In [1]: import numpy as np

In [2]: np.set_printoptions(precision=2, suppress=True, linewidth=100, floatmode="fixed")

In [3]: arr = np.loadtxt("run2.csv", delimiter=",")

In [4]: arr
Out[4]: 
array([[ 0.31, -0.22, -0.27,  0.14,  0.22, -0.14],
       [-0.22,  0.16,  0.19, -0.10, -0.16,  0.10],
       [-0.27,  0.19,  0.23, -0.12, -0.19,  0.12],
       [ 0.14, -0.10, -0.12,  0.07,  0.10, -0.07],
       [ 0.22, -0.16, -0.19,  0.10,  0.16, -0.10],
       [-0.14,  0.10,  0.12, -0.07, -0.10,  0.07]])

In [5]: [round(float(x), 2) for x in np.linalg.svd(arr, compute_uv=False)[:3]]
Out[5]: [1.0, 0.0, 0.0]

In [6]: np.linalg.cond(arr) > 100
Out[6]: np.True_

In [7]: round(float(np.linalg.norm(arr, 2) / np.linalg.norm(arr)), 2)
Out[7]: 1.0

In [8]: x0 = np.array([2, 2, 2, 2, 0, 1])

In [9]: np.trace(arr)
Out[9]: np.float64(1.0)

In [10]: np.linalg.eigvalsh(2 * arr - np.eye(6))
Out[10]: array([-1.00, -1.00, -1.00, -1.00, -1.00,  1.00])

In [11]: X = np.load("w.npy")

In [12]: X
Out[12]: 
array([[0, 0, 0, 0, 0],
       [0, 2, 0, 0, 8],
       [0, 0, 4, 6, 0],
       [0, 0, 8, 5, 0],
       [0, 4, 0, 0, 4]])

In [13]: rng = np.random.default_rng(73180)

In [14]: idx = rng.permutation(5)

In [15]: idx
Out[15]: array([3, 0, 4, 1, 2])

In [16]: M2 = X[idx][:, idx]

In [17]: np.allclose(M2, X)
Out[17]: False

In [18]: np.diag(M2)
Out[18]: array([5, 0, 4, 2, 4])

In [19]: np.trace(M2)
Out[19]: np.int64(15)

In [20]: M2
Out[20]: 
array([[5, 0, 0, 0, 8],
       [0, 0, 0, 0, 0],
       [0, 0, 4, 4, 0],
       [0, 0, 8, 2, 0],
       [6, 0, 0, 0, 4]])

In [21]: (M2 != 0).astype(int)
Out[21]: 
array([[1, 0, 0, 0, 1],
       [0, 0, 0, 0, 0],
       [0, 0, 1, 1, 0],
       [0, 0, 1, 1, 0],
       [1, 0, 0, 0, 1]])

In [22]: round(np.linalg.det(M2), 2)
Out[22]: np.float64(0.0)

In [23]: feats = np.loadtxt("data.csv", delimiter=",")

In [24]: feats.round(2) + 0
Out[24]: 
array([[ 0.86,  0.00,  0.40,  0.10,  0.17,  0.49, -0.41, -0.10,  0.02,  0.00,  0.50],
       [ 0.00,  1.12, -0.17, -0.23,  0.08,  0.09, -0.57,  0.04,  0.12, -0.17, -0.26],
       [ 0.40, -0.17,  0.86,  0.28, -0.11, -0.23, -0.60,  0.33, -0.06,  0.03, -0.07],
       [ 0.10, -0.23,  0.28,  0.54, -0.35,  0.25, -0.06,  0.15, -0.02,  0.61, -0.09],
       [ 0.17,  0.08, -0.11, -0.35,  1.31,  0.38,  0.09,  0.31,  0.22, -0.39,  0.07],
       [ 0.49,  0.09, -0.23,  0.25,  0.38,  1.20,  0.02, -0.47,  0.01,  0.41,  0.04],
       [-0.41, -0.57, -0.60, -0.06,  0.09,  0.02,  0.94, -0.01,  0.12,  0.16,  0.29],
       [-0.10,  0.04,  0.33,  0.15,  0.31, -0.47, -0.01,  1.33,  0.22,  0.19,  0.36],
       [ 0.02,  0.12, -0.06, -0.02,  0.22,  0.01,  0.12,  0.22,  1.66,  0.31, -0.26],
       [ 0.00, -0.17,  0.03,  0.61, -0.39,  0.41,  0.16,  0.19,  0.31,  0.88, -0.08],
       [ 0.50, -0.26, -0.07, -0.09,  0.07,  0.04,  0.29,  0.36, -0.26, -0.08,  1.31]])

In [25]: r = np.linalg.matrix_rank(feats)

In [26]: r
Out[26]: np.int64(7)

In [27]: N = np.linalg.svd(feats)[2][r:].T

In [28]: [int(np.linalg.matrix_rank(feats[:, :j + 1])) for j in range(11)]
Out[28]: [1, 2, 3, 4, 5, 6, 7, 7, 7, 7, 7]

In [29]: N.shape
Out[29]: (11, 4)

In [30]: blk = np.stack([feats, 2 * feats, feats[::-1]])

In [31]: blk.shape
Out[31]: (3, 11, 11)

In [32]: np.linalg.matrix_rank(blk)
Out[32]: array([7, 7, 7])

In [33]: np.einsum("bij,cij->bc", blk, blk)
Out[33]: 
array([[22.00, 44.00,  3.59],
       [44.00, 88.00,  7.18],
       [ 3.59,  7.18, 22.00]])

In [34]: np.round(np.linalg.det(blk), 2) + 0
Out[34]: array([0.00, 0.00, 0.00])

In [35]: (blk @ feats.T).shape
Out[35]: (3, 11, 11)

In [36]: ev, vecs = np.linalg.eigh(feats)

In [37]: x0 = np.array([-3, -1, -1, 2, 3, 2, 2, 1, 2, 2, 0])

In [38]: np.round(x0 @ feats @ x0 / (x0 @ x0), 2), round(float(ev[0]), 2), np.round(ev[-1], 2)
Out[38]: (np.float64(1.5), -0.0, np.float64(2.0))

In [39]: round(float(np.abs(feats).sum(axis=1).max()), 2), np.round(np.abs(ev).max(), 2)
Out[39]: (3.58, np.float64(2.0))

In [40]: np.round(vecs * np.abs(ev) @ vecs.T, 2) + 0
Out[40]: 
array([[ 0.86,  0.00,  0.40,  0.10,  0.17,  0.49, -0.41, -0.10,  0.02,  0.00,  0.50],
       [ 0.00,  1.12, -0.17, -0.23,  0.08,  0.09, -0.57,  0.04,  0.12, -0.17, -0.26],
       [ 0.40, -0.17,  0.86,  0.28, -0.11, -0.23, -0.60,  0.33, -0.06,  0.03, -0.07],
       [ 0.10, -0.23,  0.28,  0.54, -0.35,  0.25, -0.06,  0.15, -0.02,  0.61, -0.09],
       [ 0.17,  0.08, -0.11, -0.35,  1.31,  0.38,  0.09,  0.31,  0.22, -0.39,  0.07],
       [ 0.49,  0.09, -0.23,  0.25,  0.38,  1.20,  0.02, -0.47,  0.01,  0.41,  0.04],
       [-0.41, -0.57, -0.60, -0.06,  0.09,  0.02,  0.94, -0.01,  0.12,  0.16,  0.29],
       [-0.10,  0.04,  0.33,  0.15,  0.31, -0.47, -0.01,  1.33,  0.22,  0.19,  0.36],
       [ 0.02,  0.12, -0.06, -0.02,  0.22,  0.01,  0.12,  0.22,  1.66,  0.31, -0.26],
       [ 0.00, -0.17,  0.03,  0.61, -0.39,  0.41,  0.16,  0.19,  0.31,  0.88, -0.08],
       [ 0.50, -0.26, -0.07, -0.09,  0.07,  0.04,  0.29,  0.36, -0.26, -0.08,  1.31]])

In [41]: round(float(x0 @ feats @ x0), 2)
Out[41]: 61.69

In [42]: A = np.load("block2.npy")

In [43]: A
Out[43]: 
array([[-2,  0,  0,  0,  0,  0],
       [ 0,  3,  0,  0,  0,  0],
       [ 0,  0,  1,  0,  0,  0],
       [ 0,  0,  0, -1,  0,  0],
       [ 0,  0,  0,  0,  1,  0],
       [ 0,  0,  0,  0,  0,  0]])

In [44]: M2 = np.array([[2, 3], [3, 0], [1, 2], [3, 0], [0, 2], [2, 1]])

In [45]: np.linalg.matrix_rank(np.vstack([A, M2.T]))
Out[45]: np.int64(6)

In [46]: np.einsum("ik,kj->ji", A, M2)
Out[46]: 
array([[-4,  9,  1, -3,  0,  0],
       [-6,  0,  2,  0,  2,  0]])

In [47]: A @ M2
Out[47]: 
array([[-4, -6],
       [ 9,  0],
       [ 1,  2],
       [-3,  0],
       [ 0,  2],
       [ 0,  0]])

In [48]: U, sigma, VT = np.linalg.svd(A)

In [49]: sigma
Out[49]: array([3.00, 2.00, 1.00, 1.00, 1.00, 0.00])

In [50]: np.argmax(sigma[:-1] / (sigma[1:] + 1e-6)) + 1
Out[50]: np.int64(5)

In [51]: M2 = U[:, :5] @ np.diag(sigma[:5]) @ VT[:5]

In [52]: np.abs(A - M2).max()
Out[52]: np.float64(0.0)

In [53]: np.round(np.linalg.norm(A - M2, 2), 2), sigma[5]
Out[53]: (np.float64(0.0), np.float64(0.0))

In [54]: M2
Out[54]: 
array([[-2.00,  0.00,  0.00,  0.00,  0.00,  0.00],
       [ 0.00,  3.00,  0.00,  0.00,  0.00,  0.00],
       [ 0.00,  0.00,  1.00,  0.00,  0.00,  0.00],
       [ 0.00,  0.00,  0.00, -1.00,  0.00,  0.00],
       [ 0.00,  0.00,  0.00,  0.00,  1.00,  0.00],
       [ 0.00,  0.00,  0.00,  0.00,  0.00,  0.00]])

In [55]: np.linalg.matrix_rank(M2)
Out[55]: np.int64(5)

In [56]: r = np.linalg.matrix_rank(A)

In [57]: r
Out[57]: np.int64(5)

In [58]: N = np.linalg.svd(A)[2][r:].T

In [59]: A @ N
Out[59]: 
array([[0.00],
       [0.00],
       [0.00],
       [0.00],
       [0.00],
       [0.00]])

In [60]: np.linalg.matrix_rank(A.T @ A), np.linalg.matrix_rank(A @ A.T)
Out[60]: (np.int64(5), np.int64(5))

In [61]: np.allclose(A @ N, 0)
Out[61]: True

In [62]: [int(np.linalg.matrix_rank(A[:, :j + 1])) for j in range(6)]
Out[62]: [1, 2, 3, 4, 5, 5]

In [63]: N.shape
Out[63]: (6, 1)

In [64]: ev, vecs = np.linalg.eigh(A)

In [65]: x0 = np.array([-2, -1, 2, 1, -1, 1])

In [66]: (np.sign(vecs[:, -1].round(6)) == np.sign(vecs[0, -1].round(6))).astype(int)
Out[66]: array([1, 0, 1, 1, 1, 1])

In [67]: vecs * np.maximum(ev, 0) @ vecs.T
Out[67]: 
array([[0.00, 0.00, 0.00, 0.00, 0.00, 0.00],
       [0.00, 3.00, 0.00, 0.00, 0.00, 0.00],
       [0.00, 0.00, 1.00, 0.00, 0.00, 0.00],
       [0.00, 0.00, 0.00, 0.00, 0.00, 0.00],
       [0.00, 0.00, 0.00, 0.00, 1.00, 0.00],
       [0.00, 0.00, 0.00, 0.00, 0.00, 0.00]])

In [68]: np.abs(A).sum(axis=1).max(), np.abs(ev).max()
Out[68]: (np.int64(3), np.float64(3.0))

In [69]: np.linalg.eigvalsh(A[1:, 1:])
Out[69]: array([-1.00,  0.00,  1.00,  1.00,  3.00])

In [70]: x0 @ A @ x0
Out[70]: np.int64(-1)

In [71]: vecs * np.abs(ev) @ vecs.T
Out[71]: 
array([[2.00, 0.00, 0.00, 0.00, 0.00, 0.00],
       [0.00, 3.00, 0.00, 0.00, 0.00, 0.00],
       [0.00, 0.00, 1.00, 0.00, 0.00, 0.00],
       [0.00, 0.00, 0.00, 1.00, 0.00, 0.00],
       [0.00, 0.00, 0.00, 0.00, 1.00, 0.00],
       [0.00, 0.00, 0.00, 0.00, 0.00, 0.00]])

In [72]: np.round(x0 @ A @ x0 / (x0 @ x0), 2), ev[0], ev[-1]
Out[72]: (np.float64(-0.08), np.float64(-2.0), np.float64(3.0))
